% python3 -q
>>> import numpy as np
>>> np.set_printoptions(precision=3, suppress=True, linewidth=200, floatmode="fixed")
>>> rd = lambda a: np.round(a, 3) + 0
>>> A = np.load("out9.npy")
>>> A
array([[ 9,  0, -3],
       [ 0,  9,  6],
       [-3,  6,  5]])
>>> rd(np.linalg.norm(A) ** 2 / np.linalg.norm(A, 2) ** 2)
np.float64(1.413)
>>> rd(np.linalg.norm(A[2] - A[1]))
np.float64(4.359)
>>> x = np.array([-1, 0, -2])
>>> A @ np.eye(3)[1]
array([0.000, 9.000, 6.000])
>>> np.einsum("ij,j->i", A, x)
array([ -3, -12,  -7])
>>> (A * x).sum(axis=1)
array([ -3, -12,  -7])
>>> (A @ x).argmax()
np.int64(0)
>>> u = np.array([8, 3, 4])
>>> g = np.array([-2, 4, -5, 1])
>>> J = u[:, None] + g[None, :]
>>> J
array([[ 6, 12,  3,  9],
       [ 1,  7, -2,  4],
       [ 2,  8, -1,  5]])
>>> # rank 2
>>> hat = np.triu(np.array([[2, 1, -2], [-2, 0, -3], [-1, -1, -2]]), 1) + np.eye(3)
>>> B = hat @ A @ np.linalg.inv(hat)
>>> rd(np.linalg.det(B))
np.float64(0.0)
>>> hat @ A - A @ hat
array([[  6.000, -12.000,  14.000],
       [  9.000, -18.000,  12.000],
       [  0.000,   3.000,  12.000]])
>>> np.linalg.matrix_rank(B)
np.int64(2)
>>> B
array([[ 15.000, -18.000, -31.000],
       [  9.000, -18.000, -45.000],
       [ -3.000,   9.000,  26.000]])
>>> rd(np.poly(B))
array([  1.000, -23.000, 126.000,   0.000])
>>> np.argsort(-np.linalg.norm(J, axis=0).round(6), kind="stable")[:3]
array([1, 3, 0])
>>> [round(float(x), 3) for x in np.linalg.svd(J, compute_uv=False)[:3]]
[20.392, 4.264, 0.0]
>>> B = J / np.sqrt((J ** 2).mean(axis=1, keepdims=True))
>>> J - J.mean(axis=1, keepdims=True)
array([[-1.500,  4.500, -4.500,  1.500],
       [-1.500,  4.500, -4.500,  1.500],
       [-1.500,  4.500, -4.500,  1.500]])
>>> np.linalg.matrix_rank(B) == np.linalg.matrix_rank(J)
np.True_
>>> m1 = np.load("sample8.npy")
>>> rd(m1)
array([[ 2.145,  0.919, -0.387],
       [ 0.919,  7.521, -3.167],
       [-0.387, -3.167,  1.333]])
>>> # symmetric
>>> rank = np.linalg.matrix_rank(m1)
>>> rank
np.int64(2)
>>> ns = np.linalg.svd(m1)[2][rank:].T
>>> [int(np.linalg.matrix_rank(np.delete(m1, i, axis=0))) for i in range(3)]
[1, 2, 2]
>>> rd(ns[:, 0] / ns[np.abs(ns[:, 0]).round(6).argmax(), 0])
array([0.000, 0.421, 1.000])
>>> [int(np.linalg.matrix_rank(m1[:, :j + 1])) for j in range(3)]
[1, 2, 2]
>>> np.allclose(m1 @ ns, 0)
True
>>> rng = np.random.default_rng(5229)
>>> labels = rng.permutation(3)
>>> labels
array([0, 1, 2])
>>> B = m1[labels][:, labels]
>>> rd(B)
array([[ 2.145,  0.919, -0.387],
       [ 0.919,  7.521, -3.167],
       [-0.387, -3.167,  1.333]])
>>> rd(np.trace(B))
np.float64(11.0)
>>> np.allclose(B, m1)
True
>>> rd(np.linalg.det(B)), rd(np.linalg.det(m1[labels]))
(np.float64(0.0), np.float64(0.0))
>>> rd(np.sort(np.abs(np.linalg.eigvals(B))))
array([0.000, 2.000, 9.000])
>>> rd(np.diag(B))
array([2.145, 7.521, 1.333])
>>> ev, vecs = np.linalg.eigh(B)
>>> x = np.array([3, 0, 0])
>>> rd(x @ B @ x)
np.float64(19.306)
>>> rd(vecs * np.maximum(ev, 0) @ vecs.T)
array([[ 2.145,  0.919, -0.387],
       [ 0.919,  7.521, -3.167],
       [-0.387, -3.167,  1.333]])
>>> F = np.arange(12).reshape(3, 4) + 4
>>> F
array([[ 4,  5,  6,  7],
       [ 8,  9, 10, 11],
       [12, 13, 14, 15]])
>>> B = np.array([[3, -3, 3], [3, 1, 2], [2, -1, -1], [-2, -3, -2]])
>>> np.vstack([F, B.T]).shape
(6, 4)
>>> left, sig, vt = np.linalg.svd(F)
>>> rd(sig)
array([34.992,  1.252,  0.000])
>>> np.argmax(sig[:-1] / (sig[1:] + 1e-6)) + 1
np.int64(2)
>>> B = left[:, :2] @ np.diag(sig[:2]) @ vt[:2]
>>> rd(np.linalg.norm(F - B) / np.linalg.norm(F))
np.float64(0.0)
>>> rd(np.linalg.norm(F - B, 2)), rd(sig[2])
(np.float64(0.0), np.float64(0.0))
>>> np.linalg.matrix_rank(F, rtol=0.05)
np.int64(1)
>>> rd(B)
array([[ 4.000,  5.000,  6.000,  7.000],
       [ 8.000,  9.000, 10.000, 11.000],
       [12.000, 13.000, 14.000, 15.000]])
>>> np.linalg.matrix_rank(B)
np.int64(2)
